$ python3 -q
>>> import numpy as np
>>> np.set_printoptions(precision=3, suppress=True, linewidth=120, legacy="1.25")
>>> mat = np.array([[1, 1, -1, -1, 1, 1, -1, -1],
...     [1, -1, 1, -1, 1, -1, 1, -1],
...     [1, 1, 1, 1, -1, -1, -1, -1]])
>>> print(mat[0] @ mat[1])
0
>>> T = np.stack([mat, 5 * mat, mat[::-1]])
>>> print(T.sum(axis=0))
[[ 7  7 -5 -5  5  5 -7 -7]
 [ 7 -7  7 -7  7 -7  7 -7]
 [ 7  7  5  5 -5 -5 -7 -7]]
>>> print(np.linalg.matrix_rank(T))
[3 3 3]
>>> print(np.linalg.norm(T, axis=(1, 2)))
[ 4.899 24.495  4.899]
>>> print(np.linalg.matrix_rank(T.reshape(3, -1)))
2
>>> print((T @ mat.T).shape)
(3, 3, 3)
>>> rng = np.random.default_rng(674)
>>> M2 = mat + rng.integers(-2, 3, (3, 1)) @ rng.integers(-2, 3, (1, 8))
>>> print(M2)
[[ 2  1  0 -3 -1  0 -2  1]
 [ 0 -1  0  1  3  0  2 -3]
 [ 2  1  2 -1 -3 -2 -2  1]]
>>> print(M2 - mat)
[[ 1  0  1 -2 -2 -1 -1  2]
 [-1  0 -1  2  2  1  1 -2]
 [ 1  0  1 -2 -2 -1 -1  2]]
>>> print(np.round(np.linalg.svd(M2 - mat, compute_uv=False), 3) + 0)
[6.928 0.    0.   ]
>>> M2 = np.array([[0, -1, 2],
...     [-2, 4, 5],
...     [-1, -3, -2],
...     [-4, 4, -3],
...     [5, 4, 2],
...     [5, 1, -1],
...     [3, 5, 5],
...     [-2, -2, -5]])
>>> print(np.einsum("ij->j", mat))
[ 3  1  1 -1  1 -1 -1 -3]
>>> print(np.linalg.matrix_rank(mat @ M2))
3
>>> print(np.einsum("ik,kj->ji", mat, M2))
[[ 12  10 -18]
 [  4  -2  -4]
 [ 13  11   1]]
>>> print(np.einsum("ij,ij->i", mat, mat))
[8 8 8]
>>> print(np.linalg.matrix_rank(np.vstack([mat, M2.T])))
6
>>> print(np.vstack([mat, M2.T]).shape)
(6, 8)
>>> print(M2.T @ mat.T)
[[ 12  10 -18]
 [  4  -2  -4]
 [ 13  11   1]]
>>> print(np.einsum("ik,kj->ij", mat, M2))
[[ 12   4  13]
 [ 10  -2  11]
 [-18  -4   1]]
